>>> import numpy as np
>>> from numpy import linalg as LA
>>> np.set_printoptions(precision=2, suppress=True, linewidth=200, floatmode="fixed")
>>> K = np.loadtxt("block0.csv", delimiter=",")
>>> print(K)
[[-2.20 -0.03 -0.01]
 [-1.02  0.01  0.03]
 [ 0.09 -0.02  0.02]
 [-0.19  0.01 -0.03]
 [ 3.53 -0.01  0.02]
 [-0.23 -0.02  0.01]
 [ 0.30 -0.01 -0.03]
 [-1.75  0.02  0.01]
 [ 1.89  0.01  0.00]
 [-0.03 -0.01  0.03]
 [ 0.77  0.01  0.01]
 [ 5.27  0.04  0.01]
 [-0.37  0.01  0.03]
 [ 2.51  0.00 -0.02]
 [ 1.44  0.03 -0.02]]
>>> U, sig, vt = LA.svd(K)
>>> print(sig)
[7.88 0.08 0.07]
>>> out = U[:, :1] @ np.diag(sig[:1]) @ vt[:1]
>>> print(round(LA.norm(K - out, 2), 2), round(float(sig[1]), 2))
0.08 0.08
>>> print(round(np.abs(K - out).max(), 2))
0.03
>>> print(round(LA.norm(K - out) / LA.norm(K), 2))
0.01
>>> print(out.round(2) + 0)
[[-2.20 -0.01  0.00]
 [-1.02  0.00  0.00]
 [ 0.09  0.00  0.00]
 [-0.19  0.00  0.00]
 [ 3.53  0.01  0.00]
 [-0.23  0.00  0.00]
 [ 0.30  0.00  0.00]
 [-1.75 -0.01  0.00]
 [ 1.89  0.01  0.00]
 [-0.03  0.00  0.00]
 [ 0.77  0.00  0.00]
 [ 5.27  0.02  0.00]
 [-0.37  0.00  0.00]
 [ 2.51  0.01  0.00]
 [ 1.44  0.01  0.00]]
>>> print(np.round(out @ LA.pinv(out) @ out, 2) + 0)
[[-2.20 -0.01  0.00]
 [-1.02  0.00  0.00]
 [ 0.09  0.00  0.00]
 [-0.19  0.00  0.00]
 [ 3.53  0.01  0.00]
 [-0.23  0.00  0.00]
 [ 0.30  0.00  0.00]
 [-1.75 -0.01  0.00]
 [ 1.89  0.01  0.00]
 [-0.03  0.00  0.00]
 [ 0.77  0.00  0.00]
 [ 5.27  0.02  0.00]
 [-0.37  0.00  0.00]
 [ 2.51  0.01  0.00]
 [ 1.44  0.01  0.00]]
>>> print(LA.lstsq(out[:-1].T, out[-1])[2])
1
>>> print(round(np.trace(LA.pinv(out) @ out), 2))
1.0
>>> print(np.allclose(out[:-1].T @ LA.lstsq(out[:-1].T, out[-1])[0], out[-1]))
True
>>> mat = np.load("case9.npy")
>>> print(mat)
[[-7  6  0  0]
 [-5  9  0  0]
 [ 0  0 -7  6]
 [ 0  0 -5  9]]
>>> rng = np.random.default_rng(55)
>>> lab = rng.permutation(4)
>>> out = mat[:, lab] * rng.choice([-1, 1], 4)
>>> print(out)
[[ 0  7 -6  0]
 [ 0  5 -9  0]
 [ 6  0  0 -7]
 [ 9  0  0 -5]]
>>> U, _, vt = LA.svd(mat.T @ out)
>>> print(np.round(U @ vt, 2) + 0)
[[ 0.00 -1.00  0.00  0.00]
 [ 0.00  0.00 -1.00  0.00]
 [ 0.00  0.00  0.00  1.00]
 [ 1.00  0.00  0.00  0.00]]
>>> U, sig, vt = LA.svd(mat, full_matrices=False)
>>> print((sig > 1e-8).sum())
4
>>> print(sig)
[13.61 13.61  2.43  2.43]
>>> print(np.round(vt @ vt.T, 2) + 0)
[[1.00 0.00 0.00 0.00]
 [0.00 1.00 0.00 0.00]
 [0.00 0.00 1.00 0.00]
 [0.00 0.00 0.00 1.00]]
>>> print(U.shape, sig.shape, vt.shape)
(4, 4) (4,) (4, 4)
>>> O, evecs = LA.qr(mat[:, :2])[0], LA.qr(mat[:, 2:])[0]
>>> sig = LA.svd(O.T @ evecs, compute_uv=False)
>>> print(sig.round(2) + 0)
[0.00 0.00]
>>> print(round(LA.norm(O @ O.T - evecs @ evecs.T, 2), 2))
1.0
>>> print(np.round(LA.det(mat.T), 2))
1089.0
>>> print(round(LA.det(2 * mat), 2), round(LA.det(mat), 2))
17424.0 1089.0
>>> print(np.kron(np.eye(2, dtype=int), mat))
[[-7  6  0  0  0  0  0  0]
 [-5  9  0  0  0  0  0  0]
 [ 0  0 -7  6  0  0  0  0]
 [ 0  0 -5  9  0  0  0  0]
 [ 0  0  0  0 -7  6  0  0]
 [ 0  0  0  0 -5  9  0  0]
 [ 0  0  0  0  0  0 -7  6]
 [ 0  0  0  0  0  0 -5  9]]
>>> print(np.poly(mat))
[   1.00   -4.00  -62.00  132.00 1089.00]
>>> print((LA.matrix_power((mat != 0) + (mat.T != 0) + np.eye(4), 4) > 0).astype(int))
[[1 1 0 0]
 [1 1 0 0]
 [0 0 1 1]
 [0 0 1 1]]
>>> print(mat @ mat)
[[ 19  12   0   0]
 [-10  51   0   0]
 [  0   0  19  12]
 [  0   0 -10  51]]
>>> print(np.sort(LA.eigvals(mat).real))
[-4.83 -4.83  6.83  6.83]
>>> print(np.flatnonzero(LA.matrix_power((mat != 0) + (mat.T != 0) + np.eye(4), 4)[0]))
[0 1]
>>> print((mat != 0).astype(int))
[[1 1 0 0]
 [1 1 0 0]
 [0 0 1 1]
 [0 0 1 1]]
>>> W0 = np.loadtxt("layer19.csv", delimiter=",")
>>> print(W0)
[[  6.00   4.00  -2.00]
 [  0.00   8.00  -4.00]
 [ -3.00   9.00   0.00]
 [  6.00  36.00 -18.00]]
>>> O = W0.astype(float).copy()
>>> for j in range(3):
...     O[:, j] -= O[:, :j] @ (O[:, :j].T @ O[:, j])
...     O[:, j] /= LA.norm(O[:, j])
... 
>>> print(np.round(O.T @ O, 2) + 0)
[[1.00 0.00 0.00]
 [0.00 1.00 0.00]
 [0.00 0.00 1.00]]
>>> hat = np.triu(np.array([[1, 1, 2, 2], [0, 1, -1, -2], [2, 2, -2, 0], [-1, 2, -2, 0]]), 1) + np.eye(4)
>>> out = hat @ mat @ LA.inv(hat)
>>> print(LA.matrix_rank(out))
4
>>> print(np.trace(out), np.trace(mat))
4.0 4
>>> t = np.radians(135)
>>> R = np.eye(3)
>>> R[0, 0] = R[1, 1] = np.cos(t)
>>> R[0, 1], R[1, 0] = -np.sin(t), np.sin(t)
>>> print(R)
[[-0.71 -0.71  0.00]
 [ 0.71 -0.71  0.00]
 [ 0.00  0.00  1.00]]
>>> out = W0 @ R.T
>>> print(round(LA.det(R), 2), round(float(np.trace(R)), 2))
1.0 -0.41
>>> print(np.allclose(W0 @ W0.T, out @ out.T))
True
>>> print(np.abs(out - W0).max(axis=0))
[35.70 57.21  0.00]
>>> print(np.allclose(LA.norm(W0, axis=1), LA.norm(out, axis=1)))
True
>>> hat = W0 @ LA.solve(W0.T @ W0, W0.T)
>>> print(hat @ W0[:, 1])
[ 4.00  8.00  9.00 36.00]
>>> print(hat.round(2) + 0)
[[ 0.94 -0.22  0.00  0.06]
 [-0.22  0.11  0.00  0.22]
 [ 0.00  0.00  1.00  0.00]
 [ 0.06  0.22  0.00  0.94]]
>>> print(np.round((np.eye(4) - hat) @ W0, 2) + 0)
[[0.00 0.00 0.00]
 [0.00 0.00 0.00]
 [0.00 0.00 0.00]
 [0.00 0.00 0.00]]
>>> print(np.round(LA.eigvalsh(hat), 2) + 0)
[0.00 1.00 1.00 1.00]
>>> print(np.allclose(hat @ hat, hat))
True
>>> print(np.diag(hat))
[0.94 0.11 1.00 0.94]
>>> x0 = np.array([-1, -3, 4])
>>> target = W0 @ x0
>>> print(LA.solve(W0.T @ W0, W0.T @ target))
[-1.00 -3.00  4.00]
>>> print(LA.lstsq(W0, target)[0])
[-1.00 -3.00  4.00]
>>> print(np.round(LA.pinv(W0) @ W0, 2) + 0)
[[1.00 0.00 0.00]
 [0.00 1.00 0.00]
 [0.00 0.00 1.00]]
>>> target = target + 0.3 * rng.normal(size=4)
>>> print(target)
[ -26.37  -39.98  -23.55 -186.35]
>>> beta, *_ = LA.lstsq(W0, target)
>>> print(np.round(W0.T @ (target - W0 @ beta), 2) + 0)
[0.00 0.00 0.00]
>>> print(round(float(LA.norm(target - W0 @ beta)), 2))
0.01
>>> print(beta)
[-1.06 -2.97  4.06]
>>> print(beta.round())
[-1.00 -3.00  4.00]
>>> F = np.loadtxt("mat.csv", delimiter=",")
>>> print(F)
[[ 1.70  1.10 -0.70]
 [-1.20 -1.20  0.80]
 [ 1.40  0.70 -1.30]
 [-0.20  1.70  2.50]
 [ 2.00 -0.20  0.10]
 [-1.00  0.10  0.20]
 [ 8.00  0.50  2.50]
 [-0.60  0.70  1.00]
 [-0.90 -0.90  0.60]
 [-0.90 -0.80  0.50]
 [ 0.60  0.40 -0.50]
 [ 0.60 -0.40 -1.20]
 [-0.10 -0.30  0.20]]
>>> hat = F @ LA.solve(F.T @ F, F.T)
>>> print(np.trace(hat))
3.0
>>> print(np.round(LA.eigvalsh(hat), 2) + 0)
[0.00 0.00 0.00 0.00 0.00 0.00 0.00 0.00 0.00 0.00 1.00 1.00 1.00]
>>> print(np.allclose(hat @ hat, hat))
True
>>> print(hat @ F[:, 2])
[-0.70  0.80 -1.30  2.50  0.10  0.20  2.50  1.00  0.60  0.50 -0.50 -1.20  0.20]
>>> print(LA.matrix_rank(np.eye(13) - hat))
10
>>> x0 = np.array([1, -2, -1])
>>> target = F @ x0
>>> print(LA.solve(F.T @ F, F.T @ target))
[ 1.00 -2.00 -1.00]
>>> print(LA.lstsq(F, target)[0])
[ 1.00 -2.00 -1.00]
>>> print(np.round(LA.pinv(F) @ F, 2) + 0)
[[1.00 0.00 0.00]
 [0.00 1.00 0.00]
 [0.00 0.00 1.00]]
>>> target = target + 0.1 * rng.normal(size=13)
>>> print(target)
[ 0.28  0.59  1.34 -5.94  2.29 -1.44  4.55 -3.14  0.41  0.20  0.17  2.71  0.37]
>>> beta, *_ = LA.lstsq(F, target)
>>> print(np.round(LA.norm(target - F @ beta), 2))
0.36
>>> print(beta)
[ 1.00 -2.03 -0.98]
>>> Xc = F - F.mean(axis=0)
>>> U, sig, vt = LA.svd(Xc, full_matrices=False)
>>> print(sig ** 2 / (sig ** 2).sum())
[0.76 0.16 0.08]
>>> print(sig)
[8.59 3.94 2.73]
>>> print(LA.matrix_rank(Xc))
3
>>> print(vt[0] * np.sign(vt[0, np.abs(vt[0]).argmax()]))
[0.98 0.12 0.17]
>>> print(np.searchsorted(np.cumsum(sig ** 2) / (sig ** 2).sum(), 0.9) + 1)
2
>>> print(np.abs(vt[0]).argmax())
0
>>> J = np.array([[3, 0, 1], [0, 0, 3], [0, -2, -1]])
>>> print(J)
[[ 3  0  1]
 [ 0  0  3]
 [ 0 -2 -1]]
>>> hat = np.triu(np.array([[3, 3, 0], [2, 1, 0], [3, 2, 0]]), 1) + np.eye(3)
>>> out = hat @ J @ LA.inv(hat)
>>> print(out)
[[ 3.00 -9.00 10.00]
 [ 0.00  0.00  3.00]
 [ 0.00 -2.00 -1.00]]
>>> print(np.trace(out), np.trace(J))
2.0 2
>>> print(round(float(LA.det(out)), 2))
18.0
>>> print(hat @ J - J @ hat)
[[ 0.00 -9.00  9.00]
 [ 0.00  0.00  0.00]
 [ 0.00  0.00  0.00]]
>>> print(np.poly(out))
[  1.00  -2.00   3.00 -18.00]
>>> Xc = (F - F.mean(axis=0)) / F.std(axis=0)
>>> print(Xc.std(axis=0))
[1.00 1.00 1.00]
>>> print(np.argwhere(np.abs(Xc) > 2))
[[6 0]]
>>> beta = LA.lstsq(np.delete(Xc, 2, axis=1), Xc[:, 2])[0]
>>> print(beta)
[0.24 0.12]
>>> out = J / np.sqrt((J ** 2).mean(axis=1, keepdims=True))
>>> print(LA.norm(out, axis=1))
[1.73 1.73 1.73]
>>> print(out[1])
[0.00 0.00 1.73]
>>> print(J - J.mean(axis=1, keepdims=True))
[[ 1.67 -1.33 -0.33]
 [-1.00 -1.00  2.00]
 [ 1.00 -1.00  0.00]]
>>> print(LA.matrix_rank(out) == LA.matrix_rank(J))
True
>>> print(LA.matrix_rank(J - J.mean(axis=1, keepdims=True)))
2
>>> r0, g = J[2], J[1]
>>> print(r0 @ r0)
5
>>> pr = (r0 @ g) / (r0 @ r0) * r0
>>> print((g - pr) @ r0)
0.0
>>> print(np.outer(r0, g))
[[ 0  0  0]
 [ 0  0 -6]
 [ 0  0 -3]]
>>> print(g - pr)
[ 0.00 -1.20  2.40]
>>> lab = rng.permutation(3)
>>> print(lab)
[2 1 0]
>>> out = J[lab][:, lab]
>>> print(np.sort(np.abs(LA.eigvals(out))))
[2.45 2.45 3.00]
>>> print(np.trace(out))
2
>>> feats = np.loadtxt("run7.csv", delimiter=",")
>>> print(feats)
[[0.50 0.17 0.33]
 [0.00 1.00 0.00]
 [0.29 0.43 0.29]]
>>> U, sig, vt = LA.svd(feats)
>>> print(np.argmax(sig[:-1] / (sig[1:] + 1e-6)) + 1)
2
>>> out = U[:, :2] @ np.diag(sig[:2]) @ vt[:2]
>>> print(LA.matrix_rank(out))
2
>>> print(np.round(LA.norm(feats - out, 2), 2), round(float(sig[2]), 2))
0.06 0.06
>>> print(np.round(LA.norm(feats - out) / LA.norm(feats), 2))
0.05
>>> print(LA.matrix_rank(feats, rtol=0.05))
3
>>> print(out)
[[ 0.48  0.17  0.36]
 [-0.01  1.00  0.01]
 [ 0.32  0.43  0.24]]
>>> r0 = np.array([3, 3, 1])
>>> m1 = -3 * np.eye(3) + np.outer(r0, r0)
>>> print(m1)
[[ 6.00  9.00  3.00]
 [ 9.00  6.00  3.00]
 [ 3.00  3.00 -2.00]]
>>> out = W0[0, 0] * W0[1:] - np.outer(W0[1:, 0], W0[0])
>>> print(out)
[[  0.00  48.00 -24.00]
 [  0.00  66.00  -6.00]
 [  0.00 192.00 -96.00]]
>>> print(np.flatnonzero(~out.round(6).any(axis=1)))
[]
>>> print(W0[:, 0] / W0[0, 0])
[ 1.00  0.00 -0.50  1.00]
>>> print(LA.matrix_rank(out), LA.matrix_rank(W0))
2 3
>>> print(np.round(LA.det(out[::-1]), 2))
0.0
>>> print(np.einsum("ii->", out))
-30.0
>>> print(round(float(LA.det(out.T)), 2))
0.0
>>> print(np.kron(np.eye(2, dtype=int), out))
[[  0.00  48.00 -24.00   0.00   0.00  -0.00]
 [  0.00  66.00  -6.00   0.00   0.00  -0.00]
 [  0.00 192.00 -96.00   0.00   0.00  -0.00]
 [  0.00   0.00  -0.00   0.00  48.00 -24.00]
 [  0.00   0.00  -0.00   0.00  66.00  -6.00]
 [  0.00   0.00  -0.00   0.00 192.00 -96.00]]
